$ ipython --no-banner

In [1]: import numpy as np

In [2]: import numpy.linalg as la

In [3]: np.set_printoptions(suppress=True, linewidth=200)

In [4]: W0 = np.loadtxt("dump.csv", delimiter=",")

In [5]: print(W0)
[[ 1.05 -2.    0.  ]
 [ 0.    2.05  3.  ]
 [ 1.   -2.    0.05]]

In [6]: cov = W0.T @ W0

In [7]: print((W0 @ W0.T).shape)
(3, 3)

In [8]: print(np.allclose(cov, cov.T))
True

In [9]: Uu, sig, Vt = la.svd(W0)

In [10]: print(np.argmax(sig[:-1] / (sig[1:] + 1e-6)) + 1)
2

In [11]: print(sig.round(2))
[4.19 2.4  0.04]

In [12]: other = Uu[:, :2] @ np.diag(sig[:2]) @ Vt[:2]

In [13]: print(la.matrix_rank(other))
2

In [14]: print(np.round(la.norm(W0 - other, 2), 2), round(sig[2], 2))
0.04 0.04

In [15]: print(np.round(la.norm(W0 - other) / la.norm(W0), 2))
0.01

In [16]: print(other.round(2) + 0)
[[ 1.03 -2.01  0.01]
 [ 0.    2.05  3.  ]
 [ 1.02 -1.99  0.04]]

In [17]: r0 = np.array([4, -4, 8])

In [18]: other = W0 + np.outer(r0, np.eye(3)[1])

In [19]: print(la.matrix_rank(other - W0))
1

In [20]: print(la.matrix_rank(la.inv(other) - la.inv(W0), tol=1e-8))
1

In [21]: theta = np.radians(72)

In [22]: Rm = np.eye(3)

In [23]: Rm[1, 1] = Rm[0, 0] = np.cos(theta)

In [24]: Rm[1, 0], Rm[0, 1] = -np.sin(theta), np.sin(theta)

In [25]: print(Rm.round(2))
[[ 0.31  0.95  0.  ]
 [-0.95  0.31  0.  ]
 [ 0.    0.    1.  ]]

In [26]: other = W0 @ Rm.T

In [27]: print(np.allclose(la.norm(W0, axis=1), la.norm(other, axis=1)))
True

In [28]: m1 = np.loadtxt("test10.csv", delimiter=",")

In [29]: print(m1)
[[-2. -3.  1.]
 [ 4.  6. -2.]
 [ 4.  3.  1.]]

In [30]: Uu, sig, Vt = la.svd(m1)

In [31]: vecs = Vt[:(sig > 1e-8).sum()]

In [32]: rng = np.random.default_rng(521)

In [33]: x = m1[0] + -2 * m1[2] + rng.integers(2) * np.eye(3)[0]

In [34]: print(x)
[-10.  -9.  -1.]

In [35]: print(round(la.norm(x - vecs.T @ vecs @ x), 2))
0.0

In [36]: print(np.allclose(vecs.T @ vecs @ x, x))
True

In [37]: print(np.round(vecs.T @ vecs, 2))
[[ 0.67  0.33  0.33]
 [ 0.33  0.67 -0.33]
 [ 0.33 -0.33  0.67]]

In [38]: print(la.matrix_rank(np.vstack([m1, x])))
2

In [39]: print(np.round(np.diag(vecs.T @ vecs), 2))
[0.67 0.67 0.67]

In [40]: Uu, sig, Vt = la.svd(m1)

In [41]: print(sig.round(2) + 0)
[9.49 2.45 0.  ]

In [42]: other = Uu[:, :2] @ np.diag(sig[:2]) @ Vt[:2]

In [43]: print(round(la.norm(m1 - other, 2), 2), round(sig[2], 2))
0.0 0.0

In [44]: print(other.round(2))
[[-2. -3.  1.]
 [ 4.  6. -2.]
 [ 4.  3.  1.]]

In [45]: print(la.cond(m1) > 100)
True

In [46]: O, _ = la.qr(np.array([[-1.6, 0.0, 0.8], [-0.7, -1.2, -0.1], [-0.2, -0.4, 0.2]]))

In [47]: evals = np.array([1, 2, 0])

In [48]: E = O @ np.diag(evals) @ O.T

In [49]: print(E.round(2))
[[ 1.17 -0.35 -0.14]
 [-0.35  1.64  0.55]
 [-0.14  0.55  0.19]]

In [50]: # looks like rank 2

In [51]: print(la.cond(E) > 100)
True

In [52]: print(np.argsort(-la.norm(E, axis=0).round(6), kind="stable")[:3])
[1 0 2]

In [53]: print([round(float(x), 2) for x in la.svd(E, compute_uv=False)[:3]])
[2.0, 1.0, 0.0]

In [54]: print(la.matrix_rank(E, rtol=0.1))
2
